% python3 -q
>>> import numpy as np
>>> np.set_printoptions(suppress=True, linewidth=160)
>>> def rd(a):
...     return np.round(a, 1) + 0
... 
>>> arr = np.load("x.npy")
>>> rd(arr)
array([[-5.9, -1.7, -0.9,  3.7, -4.3, 10. ,  8.7,  6. , -5.2,  4.8],
       [-4.6, -4.8,  0.4, -2.8, -2.2,  6. ,  4.2,  2. ,  1.2,  2.3],
       [-4.8, -5.7,  0.2, -2.8, -2.5,  5.7,  4.4,  1.7,  2.1,  1.3],
       [-3.6, -6.3,  1.4, -2.4, -4.2,  8.3,  3.4,  4.3,  2.5,  4.6],
       [-6.5, -0.2, -1.5, -6.3,  4.6, -1.2,  4.3, -5.2, -1.6, -3.7],
       [-6.3, -1.8, -1.3, -4.2,  2. ,  1.3,  5.1, -2.7, -1.1, -2.3],
       [-6. , -0.7, -1. ,  1.4, -1.9,  7.4,  7.7,  3.4, -5. ,  3.2],
       [-3.7, -5.5,  1.3, -6.8, -0.5,  3.9,  1.2, -0.1,  3.9,  1.6],
       [-5.9, -1.6, -0.9, -7.4,  4.2, -1.3,  3.2, -5.3,  0.3, -3.7],
       [-4.3, -6.5,  0.7, -4.6, -2. ,  4.8,  3. ,  0.8,  3.8,  1. ],
       [-3.8, -7. ,  1.2, -2.9, -4. ,  7.5,  3.3,  3.5,  3.4,  3.5],
       [-3.9, -5.1,  1.1, -3.8, -2.3,  6.4,  3. ,  2.4,  2. ,  3.5],
       [-6.2,  1.5, -1.2, -5.2,  4.4,  0.4,  4.6, -3.6, -3.8, -1.3],
       [-4.6, -3.6,  0.4, -8.3,  2.6,  0.4,  1.4, -3.6,  2.8, -1.4],
       [-3.8, -7.4,  1.2, -2.9, -4.2,  7.4,  3.4,  3.4,  3.9,  3.1],
       [-4.8, -3.9,  0.2, -1.3, -2.7,  7.1,  5.1,  3.1, -0.4,  3.3],
       [-4.7, -2.3,  0.3, -2.6, -1. ,  6. ,  4.4,  2. , -1.4,  3.4],
       [-5.3, -2.3, -0.3, -6.3,  2.3,  1.1,  3.2, -2.9,  0.5, -1.3],
       [-4.8, -2.5,  0.2, -2.4, -1.2,  6.1,  4.6,  2.1, -1.3,  3.2],
       [-6.3,  0.5, -1.3, -0.1,  0.2,  5.2,  7.3,  1.2, -5.5,  1.7],
       [-6.5, -0.6, -1.5, -9.4,  6.8, -4.4,  2.7, -8.4,  0.3, -6.3],
       [-5.8, -3.1, -0.8, -3.2,  0.1,  3.2,  5.2, -0.8, -0.3, -0.8],
       [-4.4, -1.9,  0.6, -3.4, -0.4,  5.7,  3.8,  1.7, -1.5,  3.7],
       [-3.9, -5.8,  1.1, -4.2, -2.3,  6. ,  2.8,  2. ,  3. ,  2.7],
       [-5. , -3.8,  0. , -4.6,  0. ,  3.4,  3.7, -0.6,  1.1,  0.2],
       [-3.9, -4.5,  1.1, -6.6,  0.1,  3.6,  1.6, -0.4,  2.8,  1.7],
       [-5.1, -3.9, -0.1, -4.5,  0. ,  3.3,  3.8, -0.7,  1.2, -0.1],
       [-5.2, -0.4, -0.2, -8.1,  4.6, -0.5,  2.2, -4.5, -0.6, -1.4],
       [-5. , -3.8,  0. , -3. , -1.2,  5.1,  4.5,  1.1,  0.3,  1.4],
       [-4.2, -4.4,  0.8, -2.6, -2.5,  7. ,  3.9,  3. ,  0.7,  3.7],
       [-5. , -1.6,  0. , -3.3,  0.2,  4.7,  4.3,  0.7, -1.7,  2.2],
       [-5.6, -4. , -0.6, -4.2,  0.2,  2.7,  4.5, -1.3,  1. , -1.3],
       [-5.6, -2.3, -0.6, -2.3, -0.4,  4.5,  5.4,  0.5, -1.5,  0.9],
       [-5.7,  0. , -0.7, -7.3,  4.7, -0.7,  3. , -4.7, -1.3, -2.1],
       [-4.7, -4. ,  0.3, -3.5, -1.2,  5.1,  4. ,  1.1,  0.8,  1.8],
       [-4.1, -3.3,  0.9, -2.2, -2.4,  7.6,  4. ,  3.6, -0.6,  4.9],
       [-6.4,  0.6, -1.4, -3. ,  2.5,  2.1,  5.9, -1.9, -4.1, -0.7],
       [-5.5, -3.2, -0.5, -3.9,  0.3,  3.2,  4.5, -0.8,  0.1, -0.4],
       [-4.3, -3.7,  0.7, -3.8, -1.2,  5.6,  3.4,  1.6,  0.6,  2.9],
       [-4.9, -0.7,  0.1, -5.5,  2.2,  2.7,  3.2, -1.3, -1.6,  1.3],
       [-4. , -6.4,  1. , -1.1, -4.9,  8.9,  4.5,  4.9,  1.9,  4.4],
       [-5.8, -3.1, -0.8, -3.9,  0.7,  2.5,  4.9, -1.5,  0. , -1.3],
       [-4.4, -3.6,  0.6, -2.2, -2.2,  7. ,  4.3,  3. , -0.4,  3.9]])
>>> np.abs(np.diag(np.linalg.qr(arr)[1])) > 1e-9
array([ True,  True,  True,  True, False, False, False, False, False, False])
>>> out = np.array([[1, 1], [1, -1]])
>>> rng = np.random.default_rng(266807)
>>> E = np.kron(out, np.kron(out, out))[rng.permutation(8)][:6]
>>> E
array([[ 1,  1,  1,  1,  1,  1,  1,  1],
       [ 1,  1, -1, -1,  1,  1, -1, -1],
       [ 1, -1, -1,  1,  1, -1, -1,  1],
       [ 1, -1,  1, -1,  1, -1,  1, -1],
       [ 1, -1,  1, -1, -1,  1, -1,  1],
       [ 1,  1,  1,  1, -1, -1, -1, -1]])
>>> x = np.array([9, -9, -4, 5, -5, -6, 7, -2])
>>> E @ np.ones(8)
array([8., 0., 0., 0., 0., 0.])
>>> np.linalg.norm(E @ x) <= np.linalg.norm(E, 2) * np.linalg.norm(x) + 1e-9
np.True_
>>> np.einsum("ij,j->i", E, x)
array([ -5, -17,  19,  19,  -1,   7])
>>> E @ x
array([ -5, -17,  19,  19,  -1,   7])
>>> E @ (2 * x)
array([-10, -34,  38,  38,  -2,  14])
